$ python -q
>>> import numpy as np
>>> np.set_printoptions(precision=2, suppress=True, linewidth=160, legacy="1.25")
>>> rnd = lambda a: np.round(a, 2) + 0
>>> mat = np.loadtxt("a.csv", delimiter=",")
>>> print(rnd(mat))
[[ 0.98 -0.08  0.   -0.1   0.02 -0.04 -0.05]
 [-0.08  0.71  0.   -0.36  0.06 -0.16 -0.2 ]
 [ 0.    0.    1.    0.    0.    0.    0.  ]
 [-0.1  -0.36  0.    0.55  0.07 -0.2  -0.25]
 [ 0.02  0.06  0.    0.07  0.99  0.03  0.04]
 [-0.04 -0.16  0.   -0.2   0.03  0.91 -0.11]
 [-0.05 -0.2   0.   -0.25  0.04 -0.11  0.86]]
>>> Uu, sigma, VT = np.linalg.svd(mat)
>>> print(np.argmax(sigma[:-1] / (sigma[1:] + 1e-6)) + 1)
6
>>> print(rnd(sigma))
[1. 1. 1. 1. 1. 1. 0.]
>>> M2 = Uu[:, :6] @ np.diag(sigma[:6]) @ VT[:6]
>>> print(rnd(M2))
[[ 0.98 -0.08  0.   -0.1   0.02 -0.04 -0.05]
 [-0.08  0.71  0.   -0.36  0.06 -0.16 -0.2 ]
 [ 0.    0.    1.    0.    0.    0.    0.  ]
 [-0.1  -0.36  0.    0.55  0.07 -0.2  -0.25]
 [ 0.02  0.06  0.    0.07  0.99  0.03  0.04]
 [-0.04 -0.16  0.   -0.2   0.03  0.91 -0.11]
 [-0.05 -0.2   0.   -0.25  0.04 -0.11  0.86]]
>>> print(rnd(np.abs(mat - M2).max()))
0.0
>>> print(rnd(np.linalg.norm(mat - M2) / np.linalg.norm(mat)))
0.0
>>> K = np.load("arr.npy")
>>> print(K)
[[ 0.48  0.1  -0.27  0.41 -0.44 -0.92  0.26 -1.03 -0.65 -0.2   1.11  0.97 -0.64  0.35]
 [ 0.43  0.07 -1.28 -0.45 -0.29 -0.12  0.27  0.38 -1.18  0.48 -0.01 -0.84  0.36 -0.23]
 [ 0.49  0.96  0.3   0.24 -0.38  0.38 -0.63 -0.14  0.41  1.13  0.32  0.62 -0.99 -0.32]
 [ 0.69 -0.91 -0.01  1.18  0.48  0.67 -0.46  0.24 -0.8  -0.24  0.09 -0.65 -0.01  0.41]
 [-0.54  0.45 -0.37  0.27  1.21  0.54 -0.97 -0.74 -0.49  0.4   0.82  0.44  0.35 -0.3 ]
 [-0.54 -0.91 -0.62 -0.81 -0.67 -0.64 -1.52  1.11 -0.23 -0.3   0.94 -0.05 -0.12  0.52]]
>>> def softmax(z):
...     e = np.exp(z - z.max(axis=-1, keepdims=True))
...     return e / e.sum(axis=-1, keepdims=True)
... 
>>> print(rnd(softmax(K[1] + -1)))
[0.11 0.08 0.02 0.05 0.06 0.07 0.1  0.11 0.02 0.12 0.07 0.03 0.11 0.06]
>>> print(rnd(softmax(10 * K[1])))
[0.25 0.01 0.   0.   0.   0.   0.05 0.15 0.   0.41 0.   0.   0.12 0.  ]
>>> print(rnd(softmax(K).sum(axis=1)))
[1. 1. 1. 1. 1. 1.]
>>> S = K @ K.T / np.sqrt(14)
>>> print(rnd(softmax(S)[1] @ K))
[ 0.22 -0.1  -0.67 -0.05 -0.11 -0.07 -0.31  0.16 -0.72  0.23  0.39 -0.24  0.01  0.02]
>>> print(rnd(softmax(S + np.triu(np.full(S.shape, -np.inf), 1))))
[[1.   0.   0.   0.   0.   0.  ]
 [0.21 0.79 0.   0.   0.   0.  ]
 [0.23 0.12 0.65 0.   0.   0.  ]
 [0.14 0.18 0.11 0.56 0.   0.  ]
 [0.14 0.11 0.15 0.13 0.48 0.  ]
 [0.08 0.1  0.06 0.08 0.07 0.61]]
>>> F = np.loadtxt("m.csv", delimiter=",")
>>> print(rnd(F))
[[-0.05  0.01  0.05 -0.52  0.12 -0.04 -0.17  0.02 -0.16  0.42 -0.09]
 [ 0.59 -0.24  0.16 -0.02  0.1  -0.23 -0.19 -0.29  0.46 -0.01  0.1 ]
 [-0.37 -0.31  0.06  0.22 -0.47 -0.11  0.09  0.    0.14  0.02 -0.52]
 [ 0.21  0.   -0.3  -0.2  -0.01 -0.25  0.04  0.18 -0.46  0.09 -0.04]
 [ 0.32  0.24 -0.39 -0.03 -0.39  0.26  0.37 -0.51 -0.08  0.08 -0.08]
 [-0.24  0.08 -0.2  -0.01 -0.05 -0.09  0.3   0.1   0.35 -0.2   0.55]
 [ 0.03  0.   -0.48 -0.16 -0.17 -0.26 -0.17  0.07  0.13 -0.12  0.  ]
 [-0.21 -0.33 -0.09  0.13  0.45 -0.12  0.48 -0.25 -0.2   0.21  0.18]
 [ 0.16  0.42  0.46  0.03  0.11  0.01  0.26 -0.02 -0.21 -0.41 -0.15]
 [ 0.08 -0.12  0.08 -0.16  0.   -0.68  0.3  -0.07 -0.03 -0.22 -0.23]
 [-0.13 -0.05  0.4  -0.36 -0.23  0.05  0.15 -0.31  0.15  0.33  0.13]
 [-0.05  0.34 -0.01 -0.38  0.04 -0.02  0.33  0.38  0.39  0.1  -0.15]
 [-0.24  0.44  0.14  0.18 -0.27 -0.47 -0.27 -0.21 -0.17  0.16  0.33]
 [ 0.27  0.22  0.    0.51  0.07 -0.16  0.17  0.27  0.16  0.59 -0.11]
 [-0.29  0.34 -0.24  0.01  0.48 -0.05 -0.19 -0.43  0.25 -0.02 -0.37]]
>>> print(rnd(np.linalg.norm(F, 2)))
1.0
>>> print(rnd(np.linalg.norm(F[1], 1)), rnd(np.linalg.norm(F[1], np.inf)))
2.39 0.59
>>> print(rnd(np.linalg.norm(F, axis=1)))
[0.73 0.91 0.9  0.7  0.97 0.82 0.64 0.9  0.85 0.84 0.8  0.84 0.94 0.94 0.96]
>>> print(rnd(np.linalg.norm(F[1] - F[8])))
1.31
>>> print(rnd(np.linalg.norm(F, "nuc")))
11.0
>>> M2 = np.c_[F[:, :5] @ np.array([[0, 1, 3, 0, 1],
...     [0, 0, 1, 2, 2],
...     [1, 0, 1, 3, 0],
...     [0, 1, 0, 1, 1],
...     [0, 2, 2, 3, 0]]), np.array([-1, -1, 3, -1, -3, -1, 3, -1, 1, 2, 0, 1, 3, -1, 0])]
>>> print(rnd(M2))
[[ 0.05 -0.34  0.13 -0.01 -0.56 -1.  ]
 [ 0.16  0.75  1.87  0.26  0.08 -1.  ]
 [ 0.06 -1.08 -2.3  -1.62 -0.77  3.  ]
 [-0.3  -0.01  0.33 -1.11  0.02 -1.  ]
 [-0.39 -0.48  0.04 -1.86  0.78 -3.  ]
 [-0.2  -0.35 -0.94 -0.6  -0.1  -1.  ]
 [-0.48 -0.46 -0.74 -2.11 -0.14  3.  ]
 [-0.09  0.82 -0.15  0.56 -0.75 -1.  ]
 [ 0.46  0.4   1.56  2.55  1.03  1.  ]
 [ 0.08 -0.09  0.19 -0.18 -0.33  2.  ]
 [ 0.4  -0.97 -0.52  0.04 -0.6   0.  ]
 [-0.01 -0.36  0.24  0.37  0.25  1.  ]
 [ 0.14 -0.6  -0.68  0.66  0.83  3.  ]
 [ 0.    0.92  1.16  1.16  1.2  -1.  ]
 [-0.24  0.68  0.18  1.42  0.41  0.  ]]
>>> print(rnd(np.linalg.lstsq(F, M2[:, 0])[0]))
[0. 0. 1. 0. 0. 0. 0. 0. 0. 0. 0.]
>>> W0 = np.load("test18.npy")
>>> print(W0)
[[-0.47  4.26 -0.43 -1.17]
 [-0.7  -0.95  0.96  0.27]
 [-1.59  0.45  0.11  0.68]
 [ 0.33  4.04 -1.77 -0.77]
 [-1.07  0.52  0.11  1.27]
 [-2.81  5.92 -0.64 -2.36]
 [ 1.16  4.21 -0.28 -2.48]
 [ 1.66  1.89 -1.05 -1.86]
 [ 0.55  1.07 -0.62 -1.44]
 [ 2.68  0.58 -0.04 -1.21]
 [-2.86  5.35 -1.7  -0.28]
 [-1.53  1.24  0.06 -0.31]
 [-0.5   2.14  0.17 -0.43]
 [ 1.86 -2.11  0.69 -1.01]
 [ 0.26 -0.74  0.72  0.39]
 [ 1.58 -0.88 -0.17  0.46]
 [ 1.98 -1.57  0.71  1.  ]
 [ 1.4  -0.89  0.75 -0.08]
 [ 2.1  -0.9   0.63  0.98]
 [-0.06 -3.14  1.    1.94]
 [-3.62  3.54 -0.83 -0.53]
 [ 0.38 -2.69  1.31  1.09]
 [ 1.58 -2.91  1.25  0.01]
 [-1.73  1.35 -0.91 -0.66]
 [ 0.6  -2.39  1.41 -0.09]]
>>> Ac = W0 - W0.mean(axis=0)
>>> V = np.linalg.svd(Ac)[2][:2]
>>> M2 = Ac - Ac @ V.T @ V
>>> print(rnd(M2.std(axis=0)))
[0.22 0.23 0.44 0.55]
>>> print(rnd(np.linalg.norm(M2) / np.linalg.norm(Ac)))
0.23
>>> print(rnd(np.cov(Ac @ V.T, rowvar=False)))
[[9.37 0.  ]
 [0.   2.17]]
>>> M2 = np.array([[0, 3, -3], [-3, -3, -2], [1, 2, 3], [-2, -3, 2]])
>>> print(rnd(np.einsum("ij->j", W0)))
[ 1.18 17.39  1.44 -6.59]
>>> print(np.linalg.matrix_rank(np.vstack([W0, M2.T])))
4
>>> print(np.vstack([W0, M2.T]).shape)
(28, 4)
>>> print(np.linalg.matrix_rank(W0 @ M2))
3
>>> print(W0.reshape(-1, 2))
[[-0.47  4.26]
 [-0.43 -1.17]
 [-0.7  -0.95]
 [ 0.96  0.27]
 [-1.59  0.45]
 [ 0.11  0.68]
 [ 0.33  4.04]
 [-1.77 -0.77]
 [-1.07  0.52]
 [ 0.11  1.27]
 [-2.81  5.92]
 [-0.64 -2.36]
 [ 1.16  4.21]
 [-0.28 -2.48]
 [ 1.66  1.89]
 [-1.05 -1.86]
 [ 0.55  1.07]
 [-0.62 -1.44]
 [ 2.68  0.58]
 [-0.04 -1.21]
 [-2.86  5.35]
 [-1.7  -0.28]
 [-1.53  1.24]
 [ 0.06 -0.31]
 [-0.5   2.14]
 [ 0.17 -0.43]
 [ 1.86 -2.11]
 [ 0.69 -1.01]
 [ 0.26 -0.74]
 [ 0.72  0.39]
 [ 1.58 -0.88]
 [-0.17  0.46]
 [ 1.98 -1.57]
 [ 0.71  1.  ]
 [ 1.4  -0.89]
 [ 0.75 -0.08]
 [ 2.1  -0.9 ]
 [ 0.63  0.98]
 [-0.06 -3.14]
 [ 1.    1.94]
 [-3.62  3.54]
 [-0.83 -0.53]
 [ 0.38 -2.69]
 [ 1.31  1.09]
 [ 1.58 -2.91]
 [ 1.25  0.01]
 [-1.73  1.35]
 [-0.91 -0.66]
 [ 0.6  -2.39]
 [ 1.41 -0.09]]
>>> t3 = W0.reshape(25, 2, -1)
>>> print(np.swapaxes(t3, 1, 2)[7])
[[ 1.66 -1.05]
 [ 1.89 -1.86]]
>>> print(t3[:, 0])
[[-0.47  4.26]
 [-0.7  -0.95]
 [-1.59  0.45]
 [ 0.33  4.04]
 [-1.07  0.52]
 [-2.81  5.92]
 [ 1.16  4.21]
 [ 1.66  1.89]
 [ 0.55  1.07]
 [ 2.68  0.58]
 [-2.86  5.35]
 [-1.53  1.24]
 [-0.5   2.14]
 [ 1.86 -2.11]
 [ 0.26 -0.74]
 [ 1.58 -0.88]
 [ 1.98 -1.57]
 [ 1.4  -0.89]
 [ 2.1  -0.9 ]
 [-0.06 -3.14]
 [-3.62  3.54]
 [ 0.38 -2.69]
 [ 1.58 -2.91]
 [-1.73  1.35]
 [ 0.6  -2.39]]
>>> print(t3.transpose(1, 0, 2))
[[[-0.47  4.26]
  [-0.7  -0.95]
  [-1.59  0.45]
  [ 0.33  4.04]
  [-1.07  0.52]
  [-2.81  5.92]
  [ 1.16  4.21]
  [ 1.66  1.89]
  [ 0.55  1.07]
  [ 2.68  0.58]
  [-2.86  5.35]
  [-1.53  1.24]
  [-0.5   2.14]
  [ 1.86 -2.11]
  [ 0.26 -0.74]
  [ 1.58 -0.88]
  [ 1.98 -1.57]
  [ 1.4  -0.89]
  [ 2.1  -0.9 ]
  [-0.06 -3.14]
  [-3.62  3.54]
  [ 0.38 -2.69]
  [ 1.58 -2.91]
  [-1.73  1.35]
  [ 0.6  -2.39]]

 [[-0.43 -1.17]
  [ 0.96  0.27]
  [ 0.11  0.68]
  [-1.77 -0.77]
  [ 0.11  1.27]
  [-0.64 -2.36]
  [-0.28 -2.48]
  [-1.05 -1.86]
  [-0.62 -1.44]
  [-0.04 -1.21]
  [-1.7  -0.28]
  [ 0.06 -0.31]
  [ 0.17 -0.43]
  [ 0.69 -1.01]
  [ 0.72  0.39]
  [-0.17  0.46]
  [ 0.71  1.  ]
  [ 0.75 -0.08]
  [ 0.63  0.98]
  [ 1.    1.94]
  [-0.83 -0.53]
  [ 1.31  1.09]
  [ 1.25  0.01]
  [-0.91 -0.66]
  [ 1.41 -0.09]]]
